% ipython --no-banner

In [1]: import numpy as np

In [2]: from numpy import linalg as LA

In [3]: np.set_printoptions(suppress=True, linewidth=120)

In [4]: def tidy(a):
   ...:     return np.round(a, 3) + 0
   ...: 

In [5]: J = np.loadtxt("test10.csv", delimiter=",")

In [6]: J
Out[6]: 
array([[ 4.911,  1.731, -1.896,  1.057],
       [ 1.731, -6.775,  3.107,  1.593],
       [-1.896,  3.107,  3.655,  4.758],
       [ 1.057,  1.593,  4.758, -5.792]])

In [7]: # symmetric

In [8]: rng = np.random.default_rng(21)

In [9]: labels = rng.permutation(4)

In [10]: labels
Out[10]: array([0, 1, 3, 2])

In [11]: M2 = J[labels][:, labels]

In [12]: M2
Out[12]: 
array([[ 4.911,  1.731,  1.057, -1.896],
       [ 1.731, -6.775,  1.593,  3.107],
       [ 1.057,  1.593, -5.792,  4.758],
       [-1.896,  3.107,  4.758,  3.655]])

In [13]: np.diag(M2)
Out[13]: array([ 4.911, -6.775, -5.792,  3.655])

In [14]: data = np.load("a.npy")

In [15]: data
Out[15]: 
array([[ 4.,  5.,  5.,  0.,  0.,  0.],
       [ 3.,  0.,  5.,  0.,  0.,  0.],
       [ 4.,  4.,  4.,  0.,  0.,  0.],
       [ 0.,  0.,  0.,  1.,  2.,  0.],
       [ 0.,  0.,  0.,  0.,  3., -1.],
       [ 0.,  0.,  0., -3.,  3.,  3.]])

In [16]: u = np.array([-5, 8, 7, -3, -8, 1])

In [17]: M2 = data + np.outer(u, np.eye(6)[4])

In [18]: tidy(LA.det(M2) / LA.det(data)), tidy(1 + LA.solve(data, u)[4])
Out[18]: (np.float64(-0.778), np.float64(-0.778))

In [19]: m1 = np.array([[1.0, 1.0, 0.0, 3.0, 8.0],
    ...:     [3.0, 2.0, 1.0, -1.0, 3.0],
    ...:     [0.0, 1.0, 0.0, -6.0, -2.0],
    ...:     [0.0, 0.0, 0.0, 5.0, 1.0],
    ...:     [0.0, 0.0, 0.0, 3.0, 1.0]])

In [20]: w, V = LA.eig(J)

In [21]: tidy(w)
Out[21]: array([ 4.999,  7.   , -8.   , -8.   ])

In [22]: tidy(np.sort(LA.eigvals(LA.inv(J))))
Out[22]: array([-0.125, -0.125,  0.143,  0.2  ])

In [23]: tidy(np.sort(LA.eigvals(J @ J)))
Out[23]: array([24.993, 49.001, 63.999, 64.008])

In [24]: tidy(LA.norm(m1, axis=0))
Out[24]: array([3.162, 2.449, 1.   , 8.944, 8.888])

In [25]: tidy(LA.norm(m1[4], 1)), tidy(LA.norm(m1[4], np.inf))
Out[25]: (np.float64(4.0), np.float64(3.0))

In [26]: tidy(LA.norm(m1) ** 2 / LA.norm(m1, 2) ** 2)
Out[26]: np.float64(1.441)

In [27]: x0 = np.array([-1, -2, 1, -1, -2])

In [28]: y = m1 @ x0

In [29]: y
Out[29]: array([-22., -11.,   8.,  -7.,  -5.])

In [30]: tidy(LA.solve(m1, y + m1[:, 3]))
Out[30]: array([-1., -2.,  1.,  0., -2.])

In [31]: left, sv, Vt = LA.svd(m1)

In [32]: np.argmax(sv[:-1] / (sv[1:] + 1e-6)) + 1
Out[32]: np.int64(4)

In [33]: M2 = left[:, :4] @ np.diag(sv[:4]) @ Vt[:4]

In [34]: LA.matrix_rank(M2)
Out[34]: np.int64(4)

In [35]: tidy(M2)
Out[35]: 
array([[ 1.   ,  1.   ,  0.001,  3.   ,  8.   ],
       [ 3.   ,  2.   ,  1.   , -1.   ,  3.   ],
       [ 0.   ,  1.   ,  0.   , -6.   , -2.   ],
       [-0.003,  0.   ,  0.007,  5.   ,  1.   ],
       [ 0.005,  0.   , -0.013,  3.   ,  0.999]])

In [36]: u = np.array([-2, 0, 0, 2, -2])

In [37]: M2 = m1 + np.outer(u, np.eye(5)[1])

In [38]: M2
Out[38]: 
array([[ 1., -1.,  0.,  3.,  8.],
       [ 3.,  2.,  1., -1.,  3.],
       [ 0.,  1.,  0., -6., -2.],
       [ 0.,  2.,  0.,  5.,  1.],
       [ 0., -2.,  0.,  3.,  1.]])

In [39]: tidy(LA.det(M2) / LA.det(m1)), tidy(1 + LA.solve(m1, u)[1])
Out[39]: (np.float64(-3.0), np.float64(-3.0))

In [40]: A = np.load("x.npy")

In [41]: A
Out[41]: 
array([[ 1, -2],
       [-2,  1]])

In [42]: # symmetric

In [43]: x0 = np.array([-8, -8])

In [44]: (A @ x0).argmax()
Out[44]: np.int64(0)

In [45]: A @ (2 * x0)
Out[45]: array([16, 16])

In [46]: A @ x0
Out[46]: array([8, 8])

In [47]: A @ np.eye(2)[0]
Out[47]: array([ 1., -2.])

In [48]: tidy(LA.eigvalsh(A).min())
Out[48]: np.float64(-1.0)

In [49]: [round(float(LA.det(A[:i, :i])), 2) + 0 for i in range(1, 3)]
Out[49]: [1.0, -3.0]

In [50]: tidy(J @ J)
Out[50]: 
array([[31.826, -7.434, -5.834, -7.195],
       [-7.434, 61.088, -5.396, -3.406],
       [-5.834, -5.396, 49.246, -7.222],
       [-7.195, -3.406, -7.222, 59.841]])

In [51]: J.inv()
AttributeError: 'numpy.ndarray' object has no attribute 'inv'


In [52]: w, V = LA.eigh(A)

In [53]: tidy(V @ np.diag(w) @ V.T)
Out[53]: 
array([[ 1., -2.],
       [-2.,  1.]])

In [54]: tidy(np.abs(V[:, -1]))
Out[54]: array([0.707, 0.707])

In [55]: tidy(V.T @ V)
Out[55]: 
array([[1., 0.],
       [0., 1.]])

In [56]: X = np.array([[5.0, 1.0, 0.0, 0.0, 0.0, 0.0],
    ...:     [0.0, 5.0, 1.0, 0.0, 0.0, 0.0],
    ...:     [0.0, 0.0, 5.0, 1.0, 0.0, 0.0],
    ...:     [0.0, 0.0, 0.0, 5.0, 1.0, 0.0],
    ...:     [0.0, 0.0, 0.0, 0.0, 5.0, 1.0],
    ...:     [0.0, 0.0, 0.0, 0.0, 0.0, 5.0]])

In [57]: # triangular

In [58]: labels = rng.permutation(6)

In [59]: labels
Out[59]: array([1, 0, 4, 5, 3, 2])

In [60]: M2 = X[labels][:, labels]

In [61]: np.allclose(M2, X)
Out[61]: False

In [62]: tidy(np.sort(np.abs(LA.eigvals(M2))))
Out[62]: array([5., 5., 5., 5., 5., 5.])

In [63]: x0 = np.array([1, -1, -2, 0, -2, 1])

In [64]: y = X @ x0

In [65]: coef, lr = np.zeros(6), 1 / LA.norm(X, 2) ** 2

In [66]: for i in range(10):
    ...:     coef -= lr * X.T @ (X @ coef - y)
    ...:     if i % 2 == 0: print(i, round(LA.norm(X @ coef - y), 3))
    ...: 
0 5.13
2 1.094
4 0.254
6 0.062
8 0.016

In [67]: tidy(LA.cond(X))
Out[67]: np.float64(1.437)
